$ python3 -q
>>> import numpy as np
>>> import numpy.linalg as la
>>> np.set_printoptions(suppress=True, linewidth=120)
>>> A = np.array([[1.0, 0.2, 0.04, 0.01, 0.0, 0.0],
...     [0.2, 1.0, 0.2, 0.04, 0.01, 0.0],
...     [0.04, 0.2, 1.0, 0.2, 0.04, 0.01],
...     [0.01, 0.04, 0.2, 1.0, 0.2, 0.04],
...     [0.0, 0.01, 0.04, 0.2, 1.0, 0.2],
...     [0.0, 0.0, 0.01, 0.04, 0.2, 1.0]])
>>> # symmetric
>>> w, evecs = la.eigh(A)
>>> vec = np.array([4, 0, 5, 0, 4, 0])
>>> print(np.round(evecs * np.sqrt(w) @ evecs.T, 2) + 0)
[[0.99 0.1  0.01 0.   0.   0.  ]
 [0.1  0.99 0.1  0.01 0.   0.  ]
 [0.01 0.1  0.99 0.1  0.01 0.  ]
 [0.   0.01 0.1  0.99 0.1  0.01]
 [0.   0.   0.01 0.1  0.99 0.1 ]
 [0.   0.   0.   0.01 0.1  0.99]]
>>> print((np.sign(evecs[:, -1].round(6)) == np.sign(evecs[0, -1].round(6))).astype(int))
[1 1 1 1 1 1]
>>> print(round(vec @ A @ vec / (vec @ vec), 2), round(w[0], 2), round(w[-1], 2))
1.06 0.69 1.42
>>> print(np.round(evecs * np.abs(w) @ evecs.T, 2) + 0)
[[1.   0.2  0.04 0.01 0.   0.  ]
 [0.2  1.   0.2  0.04 0.01 0.  ]
 [0.04 0.2  1.   0.2  0.04 0.01]
 [0.01 0.04 0.2  1.   0.2  0.04]
 [0.   0.01 0.04 0.2  1.   0.2 ]
 [0.   0.   0.01 0.04 0.2  1.  ]]
>>> feats = np.array([[-0.6, 0.5, 0.5, 0.5, -0.3, 2.1, 1.5],
...     [-0.09, 0.23, 0.08, 0.66, -0.89, 1.91, 1.83],
...     [0.3, -0.6, 1.4, -0.6, -2.1, -0.1, 1.2],
...     [-0.6, 2.6, -0.7, 1.0, 1.1, 1.9, -0.6],
...     [0.1, -0.1, 0.8, 0.3, 0.7, 0.8, -1.2],
...     [-0.3, 0.9, 1.0, 0.9, 0.5, -0.3, 0.9],
...     [-0.4, -0.3, -0.3, -0.6, -1.4, -0.1, -0.2],
...     [0.4, 1.1, -0.6, -1.0, 0.3, -0.8, -0.1]])
>>> vec = np.array([0, 1, 1, 6, 5, -7, 5])
>>> rhs = feats @ vec
>>> print(rhs.round(2))
[ -4.7  -4.4  -6.6  -2.9  -5.6  16.4 -11.5   1.1]
>>> print(np.round(la.pinv(feats) @ feats, 2) + 0)
[[1. 0. 0. 0. 0. 0. 0.]
 [0. 1. 0. 0. 0. 0. 0.]
 [0. 0. 1. 0. 0. 0. 0.]
 [0. 0. 0. 1. 0. 0. 0.]
 [0. 0. 0. 0. 1. 0. 0.]
 [0. 0. 0. 0. 0. 1. 0.]
 [0. 0. 0. 0. 0. 0. 1.]]
>>> rng = np.random.default_rng(57)
>>> rhs = rhs + 0.02 * rng.normal(size=8)
>>> print(rhs.round(2))
[ -4.69  -4.39  -6.57  -2.87  -5.6   16.41 -11.52   1.09]
>>> beta, *_ = la.lstsq(feats, rhs)
>>> print(np.round(feats.T @ (rhs - feats @ beta), 2) + 0)
[0. 0. 0. 0. 0. 0. 0.]
>>> print([round(float(la.norm(la.solve(feats.T @ feats + lam * np.eye(7), feats.T @ rhs))), 2) for lam in (0, 1, 10, 100)])
[11.71, 8.99, 3.26, 0.49]
>>> blk = np.stack([feats, -3 * feats, feats[::-1]])
>>> print(la.matrix_rank(blk))
[7 7 7]
>>> print(np.round(np.einsum("bij,cij->bc", blk, blk), 2))
[[  51.93 -155.8     1.09]
 [-155.8   467.39   -3.28]
 [   1.09   -3.28   51.93]]
>>> print(la.matrix_rank(blk.reshape(3, -1)))
2
>>> print((blk @ feats.T).shape)
(3, 8, 8)
>>> idx = rng.permutation(7)
>>> A2 = feats[:, idx] * rng.choice([-1, 1], 7)
>>> print(A2)
[[-2.1  -1.5  -0.6   0.5  -0.3   0.5   0.5 ]
 [-1.91 -1.83 -0.09  0.66 -0.89  0.08  0.23]
 [ 0.1  -1.2   0.3  -0.6  -2.1   1.4  -0.6 ]
 [-1.9   0.6  -0.6   1.    1.1  -0.7   2.6 ]
 [-0.8   1.2   0.1   0.3   0.7   0.8  -0.1 ]
 [ 0.3  -0.9  -0.3   0.9   0.5   1.    0.9 ]
 [ 0.1   0.2  -0.4  -0.6  -1.4  -0.3  -0.3 ]
 [ 0.8   0.1   0.4  -1.    0.3  -0.6   1.1 ]]
>>> Uu, _, Vt = la.svd(feats.T @ A2)
>>> print(np.round(Uu @ Vt, 2) + 0)
[[ 0.  0.  1.  0.  0.  0.  0.]
 [ 0.  0.  0.  0.  0.  0.  1.]
 [ 0.  0.  0.  0.  0.  1.  0.]
 [ 0.  0.  0.  1.  0.  0.  0.]
 [ 0.  0.  0.  0.  1.  0.  0.]
 [-1.  0.  0.  0.  0.  0.  0.]
 [ 0. -1.  0.  0.  0.  0.  0.]]
>>> print(np.round(la.lstsq(feats, A2)[0], 2) + 0)
[[ 0.  0.  1.  0.  0.  0.  0.]
 [ 0.  0.  0.  0.  0.  0.  1.]
 [ 0.  0.  0.  0.  0.  1.  0.]
 [ 0.  0.  0.  1.  0.  0.  0.]
 [ 0.  0.  0.  0.  1.  0.  0.]
 [-1.  0.  0.  0.  0.  0.  0.]
 [ 0. -1.  0.  0.  0.  0.  0.]]
